% python3 -q
>>> import numpy as np
>>> np.set_printoptions(precision=3, suppress=True, linewidth=160, legacy="1.25")
>>> data = np.array([[1.0, -3.0, 0.0, -3.0, 5.0],
...     [-3.0, -2.0, 2.0, 0.0, 0.0],
...     [1.0, -3.0, 0.0, 3.0, 1.0],
...     [2.0, 2.0, 0.0, 2.0, -2.0],
...     [0.0, 0.0, 0.0, 0.0, 3.0]])
>>> def softmax(z):
...     e = np.exp(z - z.max(axis=-1, keepdims=True))
...     return e / e.sum(axis=-1, keepdims=True)
... 
>>> softmax(data[1] + -2)
array([0.005, 0.014, 0.772, 0.104, 0.104])
>>> att = data @ data.T / np.sqrt(5)
>>> np.round(softmax(att)[1] @ data, 3) + 0
array([-2.983, -2.003,  1.991,  0.   ,  0.013])
>>> softmax(att).round(6).argmax(axis=1)
array([0, 1, 2, 3, 0])
>>> np.round(softmax(att), 3) + 0
array([[1.   , 0.   , 0.   , 0.   , 0.   ],
       [0.002, 0.996, 0.002, 0.   , 0.   ],
       [0.002, 0.   , 0.997, 0.   , 0.   ],
       [0.   , 0.   , 0.001, 0.999, 0.   ],
       [0.931, 0.001, 0.004, 0.   , 0.064]])
>>> np.round(softmax(att + np.triu(np.full(att.shape, -np.inf), 1)), 3) + 0
array([[1.   , 0.   , 0.   , 0.   , 0.   ],
       [0.002, 0.998, 0.   , 0.   , 0.   ],
       [0.002, 0.   , 0.998, 0.   , 0.   ],
       [0.   , 0.   , 0.001, 0.999, 0.   ],
       [0.931, 0.001, 0.004, 0.   , 0.064]])
>>> W1 = np.array([[2, 1, 1, 0, 1, 0],
...     [1, 0, 0, 0, 1, 2],
...     [0, 0, 1, 1, 2, 1],
...     [0, 2, 1, 0, 1, 2],
...     [2, 0, 0, 0, 0, 1]])
>>> b = np.array([2, 2, 4, 5, -3, 4])
>>> hid = np.maximum(data @ W1 + b, 0)
>>> (hid > 0).astype(int)
array([[1, 0, 1, 1, 0, 0],
       [0, 0, 1, 1, 0, 1],
       [1, 1, 1, 1, 0, 1],
       [1, 1, 1, 1, 1, 1],
       [1, 1, 1, 1, 0, 1]])
>>> np.linalg.matrix_rank(hid)
5
>>> hid
array([[11.,  0.,  2.,  5.,  0.,  0.],
       [ 0.,  0.,  3.,  7.,  0.,  2.],
       [ 3.,  9.,  8.,  5.,  0.,  5.],
       [ 4.,  8.,  8.,  5.,  3., 10.],
       [ 8.,  2.,  4.,  5.,  0.,  7.]])
>>> C = np.array([[4, 5, 2],
...     [4, 4, -2],
...     [-2, 4, -3],
...     [-4, -1, -2],
...     [2, -1, -2],
...     [5, 3, -2]])
>>> (hid @ C).round(6).argmax(axis=1)
array([1, 1, 1, 1, 1])
>>> W1 @ C
array([[ 12,  17,  -3],
       [ 16,  10,  -4],
       [  3,   4, -11],
       [ 18,  17, -13],
       [ 13,  13,   2]])
>>> hat = np.triu(np.array([[1, 2, -5, 0, 1],
...     [3, -4, 5, 5, 2],
...     [1, -3, 1, 5, 0],
...     [4, -1, -1, -4, 4],
...     [-1, -1, 0, -3, 0]]), 1) + np.eye(5)
>>> out = hat @ data @ np.linalg.inv(hat)
>>> out
array([[  -10.,    28.,  -186.,   772., -3131.],
       [   12.,   -31.,   217.,  -905.,  3671.],
       [   11.,   -15.,   130.,  -562.,  2258.],
       [    2.,    -2.,    20.,   -88.,   364.],
       [    0.,     0.,     0.,     0.,     3.]])
>>> round(np.linalg.det(out), 3)
288.0
>>> np.linalg.norm(out, axis=1)
array([3230.267, 3787.276, 2330.591,  375.031,    3.   ])
>>> round(float(np.linalg.norm(out[3], 1)), 3), np.round(np.linalg.norm(out[3], np.inf), 3)
(476.0, 364.0)
>>> round(np.linalg.norm(out) ** 2 / np.linalg.norm(out, 2) ** 2, 3)
1.0
>>> np.linalg.norm(out, axis=0)
array([  19.209,   44.43 ,  314.619, 1318.559, 5339.52 ])
>>> np.round(np.linalg.norm(out, 1), 3), round(np.linalg.norm(out, np.inf), 3)
(9427.0, 4836.0)
>>> X = np.load("sample11.npy")
>>> X
array([[  1,  -2,   4,  -8],
       [  1,  -1,   1,  -1],
       [  1,   0,   0,   0],
       [  1,   1,   1,   1],
       [  1,   2,   4,   8],
       [  1,   3,   9,  27],
       [  1,   4,  16,  64],
       [  1,   5,  25, 125],
       [  1,   6,  36, 216]])
>>> # column 3 is much longer than the rest
>>> U, sig, Vh = np.linalg.svd(X)
>>> np.argmax(sig[:-1] / (sig[1:] + 1e-6)) + 1
1
>>> out = U[:, :1] @ np.diag(sig[:1]) @ Vh[:1]
>>> round(np.abs(X - out).max(), 3)
5.286
>>> out = X[0, 0] * X[1:] - np.outer(X[1:, 0], X[0])
>>> out
array([[  0,   1,  -3,   7],
       [  0,   2,  -4,   8],
       [  0,   3,  -3,   9],
       [  0,   4,   0,  16],
       [  0,   5,   5,  35],
       [  0,   6,  12,  72],
       [  0,   7,  21, 133],
       [  0,   8,  32, 224]])
>>> np.flatnonzero(~out.round(6).any(axis=1))
array([], dtype=int64)
>>> np.linalg.matrix_rank(out), np.linalg.matrix_rank(X)
(3, 4)
>>> hat = X @ np.linalg.solve(X.T @ X, X.T)
>>> np.round(np.linalg.eigvalsh(hat), 3) + 0
array([0., 0., 0., 0., 0., 1., 1., 1., 1.])
>>> np.diag(hat)
array([0.859, 0.328, 0.372, 0.314, 0.255, 0.314, 0.372, 0.328, 0.859])
>>> np.round(hat @ X[:, 2], 3) + 0
array([ 4.,  1.,  0.,  1.,  4.,  9., 16., 25., 36.])
>>> out = X / np.sqrt((X ** 2).mean(axis=1, keepdims=True))
>>> out[6]
array([0.03 , 0.121, 0.484, 1.937])
>>> np.linalg.matrix_rank(X - X.mean(axis=1, keepdims=True))
3
>>> np.linalg.matrix_rank(out) == np.linalg.matrix_rank(X)
True
>>> W1 = np.array([[2, 0, 5, 2], [4, 1, 1, 1], [3, 3, 3, 1], [2, 1, 4, 1]])
>>> b = np.array([-1, 0, 0, 2])
>>> hid = np.maximum(X @ W1 + b, 0)
>>> hid
array([[  0,   2,   0,   0],
       [  0,   1,   3,   3],
       [  1,   0,   5,   4],
       [ 10,   5,  13,   7],
       [ 37,  22,  51,  18],
       [ 94,  57, 143,  43],
       [193, 116, 313,  88],
       [346, 205, 585, 159],
       [565, 330, 983, 262]])
>>> (hid > 0).mean(axis=0)
array([0.778, 0.889, 0.889, 0.889])
>>> C = np.array([[2, 0], [3, 5], [-2, -1], [0, -1]])
>>> W1 @ C
array([[-6, -7],
       [ 9,  3],
       [ 9, 11],
       [-1,  0]])
>>> m1 = np.array([[9.0, -10.0, -3.0, 6.0],
...     [6.0, -6.0, -2.0, 4.0],
...     [12.0, -14.0, -4.0, 8.0],
...     [6.0, -6.0, -2.0, 4.0]])
>>> blk = np.stack([m1, 5 * m1, m1[::-1]])
>>> np.linalg.det(blk)
array([0., 0., 0.])
>>> np.linalg.norm(blk, axis=(1, 2))
array([ 28.81 , 144.049,  28.81 ])
>>> blk.sum(axis=0)
array([[ 60., -66., -20.,  40.],
       [ 48., -50., -16.,  32.],
       [ 78., -90., -26.,  52.],
       [ 45., -46., -15.,  30.]])
>>> blk.shape
(3, 4, 4)
>>> W0 = np.load("out19.npy")
>>> W0
array([[ 2.01,  0.67, -2.2 ,  0.93, -0.08, -0.77,  0.8 ,  1.48,  2.61,  1.98, -0.6 , -1.22],
       [-0.75,  2.23,  0.03, -0.9 ,  0.76,  0.49,  0.13,  0.  , -0.01,  1.68, -0.94,  2.52],
       [-0.9 , -2.54,  0.73,  0.61, -1.34,  2.44, -0.41,  0.24, -0.76, -1.22,  1.18, -1.92],
       [ 0.46,  0.22,  2.36, -2.75, -3.14,  0.54, -0.03, -0.93, -0.07, -2.69,  0.91,  1.1 ],
       [-1.33, -0.79,  1.98, -0.66,  0.65, -1.05, -0.79, -1.87, -2.64, -2.61,  0.57,  0.81],
       [-2.59, -2.81,  3.31, -1.34, -3.08,  4.73, -0.95, -0.76, -2.45, -3.08,  1.98, -0.36],
       [-0.07,  4.59, -2.45,  0.02,  2.52,  0.13,  0.85,  1.44,  1.95,  5.6 , -2.54,  3.4 ],
       [ 1.25,  2.23, -3.43,  1.63,  1.87, -0.37,  0.96,  2.11,  2.82,  4.75, -1.75,  0.05],
       [-2.53, -0.63,  1.73, -0.93, -1.47,  4.57, -0.5 ,  0.09, -1.38, -0.03,  0.63,  1.03],
       [ 0.07,  2.61, -0.34, -0.67,  1.86, -2.11,  0.18, -0.56, -0.05,  1.22, -1.24,  2.52],
       [ 2.51,  4.05,  0.48, -3.02, -0.42, -4.43,  0.73, -1.17,  1.5 , -0.59, -1.09,  3.4 ],
       [-0.53, -3.63,  0.93,  1.08, -0.99,  0.89, -0.63, -0.38, -1.37, -2.7 ,  1.6 , -2.97]])
>>> U, sig, Vh = np.linalg.svd(W0)
>>> V = Vh[:(sig > 1e-8).sum()]
>>> rng = np.random.default_rng(22)
>>> x0 = W0[0] + 3 * W0[2] + rng.integers(2) * np.eye(12)[11]
>>> x0
array([-0.69, -6.95, -0.01,  2.76, -4.1 ,  6.55, -0.43,  2.2 ,  0.33, -1.68,  2.94, -5.98])
>>> np.linalg.matrix_rank(np.vstack([W0, x0]))
5
>>> np.diag(V.T @ V)
array([0.342, 0.373, 0.23 , 0.305, 0.504, 0.722, 0.035, 0.146, 0.357, 0.453, 0.079, 0.454])
>>> np.allclose(V.T @ V @ x0, x0)
False
>>> r = np.linalg.matrix_rank(W0)
>>> r
4
>>> null = np.linalg.svd(W0)[2][r:].T
>>> [int(np.linalg.matrix_rank(W0[:i])) for i in range(1, len(W0) + 1)]
[1, 2, 3, 4, 4, 4, 4, 4, 4, 4, 4, 4]
>>> U, sig, Vh = np.linalg.svd(W0)
>>> sig.round(3) + 0
array([18.077, 10.279,  8.335,  5.354,  0.   ,  0.   ,  0.   ,  0.   ,  0.   ,  0.   ,  0.   ,  0.   ])
>>> np.argmax(sig[:-1] / (sig[1:] + 1e-6)) + 1
4
>>> out = U[:, :4] @ np.diag(sig[:4]) @ Vh[:4]
>>> np.round(np.abs(W0 - out).max(), 3)
0.0
>>> np.linalg.matrix_rank(W0, rtol=0.05)
4
>>> round(float(np.linalg.norm(W0 - out, 2)), 3), round(float(sig[4]), 3)
(0.0, 0.0)
>>> round(float(np.linalg.norm(W0 - out) / np.linalg.norm(W0)), 3)
0.0
>>> C = np.array([[-2, -2, -3, -2, 1, -2, 1, 1, -3],
...     [-3, -1, -2, 0, 2, 0, -1, -1, 0],
...     [3, 2, 2, 0, -1, 0, 3, 3, 3],
...     [1, -1, 3, -1, 2, 1, -1, 3, -3],
...     [0, 1, -2, -2, 0, -2, 3, -1, 2],
...     [-1, 3, 1, -2, -3, -3, -1, 1, -2],
...     [3, 2, 1, 3, -3, 2, -2, -3, 2],
...     [0, 1, 0, 3, 1, -1, 3, -2, -1],
...     [3, 3, 2, -2, -1, -3, 2, -2, 2]])
>>> E = (rng.random((13, 9)) < 0.25) @ C
>>> E
array([[-5, -2, -5,  1,  4, -3,  3, -2, -4],
       [-3,  1, -4,  1,  3, -3,  5, -4,  1],
       [ 4,  1,  5, -1,  1,  1,  2,  6,  0],
       [ 0,  1, -2, -2,  0, -2,  3, -1,  2],
       [-5, -2, -7, -4,  3, -4,  3, -1, -1],
       [ 3,  2,  2,  0, -1,  0,  3,  3,  3],
       [ 3,  3,  1,  6, -2,  1,  1, -5,  1],
       [ 3,  2,  1,  3, -3,  2, -2, -3,  2],
       [ 0,  0,  0,  0,  0,  0,  0,  0,  0],
       [ 4,  2,  5, -3,  1, -2,  1,  1, -1],
       [-3,  0, -4, -2,  2, -2,  2, -2,  2],
       [-5, -3, -5, -2,  3, -2,  0,  0, -3],
       [-5, -3, -5, -2,  3, -2,  0,  0, -3]])
>>> O, V = np.linalg.qr(X[:, :3])[0], np.linalg.qr(X[:, 3:])[0]
>>> sig = np.linalg.svd(O.T @ V, compute_uv=False)
>>> (sig > 0.9).sum()
1
>>> np.round(np.linalg.norm(O @ O.T - V @ V.T, 2), 3)
1.0
>>> sig
array([0.989])
